% python3 -q
>>> import numpy as np
>>> np.set_printoptions(precision=4, suppress=True, linewidth=100, floatmode="fixed")
>>> mat = np.loadtxt("block15.csv", delimiter=",")
>>> mat
array([[ 2.6000,  0.5000, -0.3000, -1.1000, -1.2473, -0.1000],
       [-1.6000,  0.9000, -0.3000,  0.2000, -1.2122,  0.6000],
       [ 0.1000,  0.8000,  0.4000,  0.9000,  1.6158,  0.5000],
       [-1.0000,  0.7000, -0.9000,  0.6000, -3.6802,  1.4000],
       [-1.5000,  0.3000, -0.3000, -0.6000, -1.2501, -0.5000],
       [-0.1000,  0.1000, -0.5000,  0.9000, -2.0087, -0.7000],
       [-0.8000, -2.1000, -1.7000, -1.6000, -6.8694,  0.0000],
       [ 0.7000, -2.0000,  0.5000, -1.9000,  1.9412, -0.8000],
       [ 0.7000, -1.6000, -0.7000,  0.2000, -2.7383,  0.7000],
       [ 1.5000, -1.3000,  1.2000,  2.0000,  4.8722,  0.3000],
       [ 0.0000, -0.6000, -0.9000,  1.5000, -3.6147, -0.4000],
       [ 0.5000,  0.3000,  0.8000, -0.8000,  3.2467, -2.5000],
       [-1.2000, -2.0000, -0.1000, -1.0000, -0.4483, -0.6000],
       [-1.2000, -0.7000, -0.9000, -1.2000, -3.5912, -0.7000],
       [ 1.4000, -1.0000,  0.7000, -1.0000,  2.8009, -0.5000],
       [-1.1000, -0.9000,  0.7000,  2.3000,  2.7343,  0.8000],
       [-0.8000,  0.0000, -0.3000,  0.4000, -1.1383, -0.7000],
       [ 0.8000,  1.7000,  1.3000, -2.1000,  5.1993, -0.8000],
       [-1.0000, -1.1000,  0.2000, -0.4000,  0.8476, -0.4000],
       [-0.2000,  1.0000,  0.0000, -0.2000,  0.0152, -0.7000],
       [-0.1000,  0.3000, -0.1000, -0.3000, -0.4156, -1.1000],
       [-0.1000, -1.5000,  0.1000, -0.2000,  0.4208, -0.1000],
       [ 1.9000,  1.0000, -1.7000,  0.5000, -6.7909, -0.8000],
       [-0.5000,  0.2000,  1.7000,  0.7000,  6.7671, -1.6000],
       [ 1.8000, -0.2000,  0.5000, -0.8000,  1.9836,  0.2000],
       [ 1.4000,  1.5000, -0.3000, -1.9000, -1.1415, -0.3000],
       [ 0.6000,  1.4000, -0.7000, -0.7000, -2.7861,  0.5000],
       [ 2.0000, -0.9000, -0.2000, -0.7000, -0.8285,  0.6000],
       [-0.3000, -1.5000,  0.2000,  1.9000,  0.8021,  0.0000],
       [ 1.0000,  0.3000, -0.1000,  0.9000, -0.3829, -1.5000],
       [-0.2000,  1.6000,  2.5000, -0.2000,  9.9663, -1.1000],
       [ 0.5000, -1.2000,  0.9000,  1.1000,  3.5051,  0.5000],
       [ 0.5000, -0.5000, -0.4000, -0.2000, -1.5811, -0.6000],
       [-0.1000,  1.5000,  0.1000,  0.9000,  0.2989,  1.0000],
       [ 1.7000, -0.5000,  0.7000, -0.1000,  2.8380,  2.1000],
       [ 1.3000,  0.3000,  0.9000,  0.2000,  3.5741, -0.7000],
       [ 0.3000,  0.4000,  0.6000, -0.2000,  2.4560, -0.7000],
       [ 1.3000,  0.0000,  0.2000, -0.3000,  0.8226, -0.6000],
       [ 0.0000, -0.8000, -0.3000, -0.8000, -1.2452,  0.8000],
       [ 0.5000,  0.9000, -1.0000, -0.2000, -3.9927,  0.9000],
       [ 0.8000,  1.2000, -0.2000, -0.8000, -0.8109, -1.9000]])
>>> # column 4 is much longer than the rest
>>> D = np.linalg.norm(mat[:, None] - mat[None], axis=-1)
>>> D[:5, :5]
array([[0.0000, 4.4700, 4.4031, 4.9416, 4.1545],
       [4.4700, 0.0000, 3.4478, 2.7660, 1.4904],
       [4.4031, 3.4478, 0.0000, 5.6443, 3.8423],
       [4.9416, 2.7660, 5.6443, 0.0000, 3.4242],
       [4.1545, 1.4904, 3.8423, 3.4242, 0.0000]])
>>> D[13].round(6).argsort(kind="stable")[:4]
array([13,  4, 32, 10])
>>> np.linalg.matrix_rank(D ** 2)
np.int64(8)
>>> np.flatnonzero(D[13] < D.mean() / 2)
array([13])
>>> np.unravel_index(D.round(6).argmax(), D.shape)
(np.int64(6), np.int64(30))
>>> M2 = np.array([[-2, -9, 4, 9, 5],
...     [2, -9, 8, -7, 8],
...     [3, 1, 3, -4, 2],
...     [-6, -6, 0, -4, 9],
...     [-6, 9, -2, -7, -7],
...     [6, -9, 6, 7, -1]])
>>> arr = M2.T @ M2
>>> arr
array([[ 125,  -69,   65,   64,   -6],
       [ -69,  361, -177, -124, -223],
       [  65, -177,  129,   24,   98],
       [  64, -124,   24,  260,  -13],
       [  -6, -223,   98,  -13,  224]])
>>> # symmetric
>>> round(np.linalg.eigvals(arr).sum().real, 4)
np.float64(1099.0)
>>> np.kron(np.eye(2, dtype=int), arr)
array([[ 125,  -69,   65,   64,   -6,    0,    0,    0,    0,    0],
       [ -69,  361, -177, -124, -223,    0,    0,    0,    0,    0],
       [  65, -177,  129,   24,   98,    0,    0,    0,    0,    0],
       [  64, -124,   24,  260,  -13,    0,    0,    0,    0,    0],
       [  -6, -223,   98,  -13,  224,    0,    0,    0,    0,    0],
       [   0,    0,    0,    0,    0,  125,  -69,   65,   64,   -6],
       [   0,    0,    0,    0,    0,  -69,  361, -177, -124, -223],
       [   0,    0,    0,    0,    0,   65, -177,  129,   24,   98],
       [   0,    0,    0,    0,    0,   64, -124,   24,  260,  -13],
       [   0,    0,    0,    0,    0,   -6, -223,   98,  -13,  224]])
>>> np.einsum("ij,ji->", arr, arr)
np.int64(520165)
